In [1]: import numpy as np

In [2]: np.set_printoptions(precision=2, suppress=True, linewidth=200, sign=" ")

In [3]: def rnd(a):
   ...:     return np.round(a, 2) + 0
   ...: 

In [4]: X = np.load("test19.npy")

In [5]: X
Out[5]: 
array([[ 2,  2,  1,  1, -2,  0,  1],
       [ 2,  2,  2,  1,  1, -2,  0],
       [ 1,  2,  2,  2,  1,  1, -2],
       [ 1,  1,  2,  2,  2,  1,  1],
       [-2,  1,  1,  2,  2,  2,  1],
       [ 0, -2,  1,  1,  2,  2,  2],
       [ 1,  0, -2,  1,  1,  2,  2]])

In [6]: U, sv, Vh = np.linalg.svd(X)

In [7]: rnd(sv)
Out[7]: array([ 7.12,  6.15,  3.86,  2.89,  2.09,  1.94,  0.1 ])

In [8]: np.argmax(sv[:-1] / (sv[1:] + 1e-6)) + 1
Out[8]: np.int64(6)

In [9]: B = U[:, :6] @ np.diag(sv[:6]) @ Vh[:6]

In [10]: rnd(np.linalg.norm(X - B, 2)), rnd(sv[6])
Out[10]: (np.float64(0.1), np.float64(0.1))

In [11]: np.linalg.matrix_rank(X, rtol=0.05)
Out[11]: np.int64(6)

In [12]: rnd(B)
Out[12]: 
array([[ 2.  ,  2.  ,  1.  ,  0.99, -2.  ,  0.  ,  1.  ],
       [ 2.  ,  2.01,  2.01,  0.97,  1.01, -1.99,  0.  ],
       [ 1.  ,  2.01,  2.  ,  1.98,  1.  ,  1.01, -2.  ],
       [ 0.99,  0.97,  1.98,  2.06,  1.98,  0.97,  0.99],
       [-2.  ,  1.01,  1.  ,  1.98,  2.  ,  2.01,  1.  ],
       [ 0.  , -1.99,  1.01,  0.97,  2.01,  2.01,  2.  ],
       [ 1.  ,  0.  , -2.  ,  0.99,  1.  ,  2.  ,  2.  ]])

In [13]: np.linalg.matrix_rank(B)
Out[13]: np.int64(6)

In [14]: rnd(np.abs(X - B).max())
Out[14]: np.float64(0.06)
